$ python3 -q
>>> import numpy as np
>>> from numpy import linalg as LA
>>> np.set_printoptions(precision=4, suppress=True, linewidth=120)
>>> def tidy(a):
...     return np.round(a, 4) + 0
... 
>>> A = np.load("block15.npy")
>>> A
array([[  0.    ,  -0.1   ,   0.4   ,   1.    ,  -7.3034,   1.2   ,  -1.4   ,   1.2   ,   1.5   ,   0.4   ],
       [ -0.3   ,  -0.9   ,  -1.7   ,   0.    ,   6.241 ,   1.8   ,   1.3   ,   1.3   ,  -0.9   ,   0.1   ],
       [ -0.7   ,   0.8   ,   0.8   ,   2.    ,   0.5864,   1.2   ,   0.    ,   0.7   ,   0.5   ,   0.3   ],
       [  1.    ,  -0.6   ,   0.7   ,  -0.5   ,   2.2347,  -0.4   ,   0.5   ,  -1.1   ,   0.3   ,   1.2   ],
       [ -0.9   ,  -0.3   ,   0.6   ,   0.3   ,  -3.4098,  -0.6   ,  -0.7   ,  -1.    ,  -1.5   ,  -1.1   ],
       [  0.9   ,  -1.5   ,  -1.4   ,   0.7   ,   4.5486,  -1.1   ,   0.9   ,   0.    ,   0.4   ,  -0.5   ],
       [ -0.2   ,   1.1   ,   0.8   ,   1.3   ,  -9.0083,  -0.9   ,  -1.8   ,  -0.1   ,   1.1   ,   1.    ],
       [  1.1   ,  -1.4   ,  -1.    ,  -1.5   ,   7.1111,   0.2   ,   1.4   ,  -0.6   ,  -0.6   ,   1.1   ],
       [ -0.3   ,  -0.2   ,   0.5   ,  -0.2   ,   1.1891,   0.8   ,   0.3   ,  -0.4   ,   0.1   ,   1.2   ],
       [  0.5   ,   1.9   ,   0.3   ,   0.3   ,   7.8013,  -1.5   ,   1.5   ,  -1.5   ,   0.5   ,  -0.5   ],
       [  0.3   ,   1.1   ,  -0.1   ,   0.5   ,  -5.5478,  -0.7   ,  -1.1   ,  -1.    ,  -1.4   ,   0.7   ],
       [  0.4   ,  -0.1   ,  -1.5   ,  -0.2   ,  -4.3697,  -0.9   ,  -0.8   ,   1.    ,  -0.5   ,   0.6   ],
       [ -0.3   ,   0.7   ,   2.    ,  -1.8   ,   3.1971,   0.    ,   0.7   ,  -2.8   ,   1.3   ,  -0.5   ],
       [  0.    ,  -0.7   ,   0.2   ,   0.8   ,   4.5186,  -0.2   ,   0.9   ,   1.    ,  -1.1   ,   0.2   ],
       [ -0.8   ,   0.8   ,   1.    ,  -1.3   ,   1.3487,  -0.4   ,   0.3   ,   1.2   ,   0.5   ,  -0.5   ],
       [  2.5   ,   0.5   ,   0.3   ,   0.5   ,  -0.6981,  -0.2   ,  -0.1   ,  -0.2   ,   0.    ,  -0.4   ],
       [  0.1   ,   1.1   ,  -1.    ,   1.8   ,  -5.3923,   0.4   ,  -1.1   ,   0.5   ,  -0.7   ,  -1.    ],
       [ -1.3   ,  -0.6   ,   1.2   ,  -0.9   ,   5.1986,   1.5   ,   1.    ,   1.4   ,  -0.6   ,   0.8   ],
       [  0.2   ,  -0.4   ,   1.    ,  -1.1   , -13.0941,  -0.9   ,  -2.6   ,  -0.3   ,  -0.1   ,  -0.7   ],
       [ -1.1   ,   0.6   ,  -0.5   ,   0.3   ,  -1.5202,  -1.4   ,  -0.3   ,   0.6   ,  -0.2   ,   2.3   ],
       [  0.5   ,   0.5   ,  -0.7   ,  -0.2   ,   3.4586,   0.8   ,   0.6   ,   0.6   ,   0.6   ,   0.5   ],
       [ -2.2   ,   1.9   ,  -0.3   ,  -2.6   ,  -7.1706,  -0.6   ,  -1.3   ,   1.3   ,   2.2   ,  -0.3   ],
       [  1.    ,   0.6   ,   0.3   ,   1.1   ,  -0.3077,  -2.2   ,   0.    ,   2.    ,   0.7   ,   0.    ],
       [  0.    ,   0.    ,   0.3   ,  -0.1   ,  -1.2357,   0.7   ,  -0.3   ,   0.7   ,  -0.5   ,  -1.3   ],
       [ -0.4   ,  -1.8   ,  -1.2   ,   0.2   ,  -2.4959,   0.1   ,  -0.7   ,  -1.9   ,  -1.3   ,   1.2   ],
       [ -0.2   ,  -0.6   ,   1.2   ,   0.7   ,   7.0313,   1.2   ,   1.4   ,  -1.5   ,   1.3   ,   0.    ],
       [ -1.2   ,   1.    ,   0.3   ,   0.5   ,  -3.3506,   0.2   ,  -0.6   ,  -0.2   ,   0.1   ,  -0.5   ],
       [ -0.2   ,   0.4   ,  -0.4   ,  -1.5   ,  -3.3294,   1.    ,  -0.6   ,   0.8   ,   1.4   ,  -1.    ],
       [ -1.3   ,  -1.7   ,   0.    ,   0.5   ,  -3.956 ,   0.2   ,  -0.8   ,   0.6   ,  -0.4   ,  -0.7   ],
       [  0.6   ,   0.5   ,  -0.8   ,  -0.6   ,  -3.2286,  -0.5   ,  -0.6   ,  -0.9   ,  -0.6   ,   1.8   ],
       [ -1.1   ,  -0.1   ,   2.3   ,  -0.2   ,   3.3238,  -0.3   ,   0.7   ,   0.4   ,   0.3   ,   0.4   ],
       [  0.7   ,  -0.7   ,  -0.8   ,  -0.6   ,   1.8034,  -1.3   ,   0.3   ,   0.1   ,   0.    ,   1.5   ],
       [ -1.2   ,  -1.1   ,  -0.6   ,   0.9   ,   0.4756,  -0.9   ,   0.1   ,   0.2   ,   0.1   ,  -0.4   ],
       [ -0.1   ,   1.6   ,  -1.5   ,   0.7   ,   4.6354,  -1.1   ,   1.    ,   0.9   ,   0.7   ,  -0.2   ]])
>>> Xc = (A - A.mean(axis=0)) / A.std(axis=0)
>>> tidy(Xc.std(axis=0))
array([1., 1., 1., 1., 1., 1., 1., 1., 1., 1.])
>>> coef = LA.lstsq(np.delete(Xc, 4, axis=1), Xc[:, 4])[0]
>>> np.abs(coef).argmax()
np.int64(5)
>>> tidy(coef)
array([-0.0048, -0.0105, -0.0026,  0.0202,  0.008 ,  0.9946, -0.0172, -0.0147,  0.0048])
>>> tidy(1 - np.var(Xc[:, 4] - np.delete(Xc, 4, axis=1) @ coef))
np.float64(0.9973)
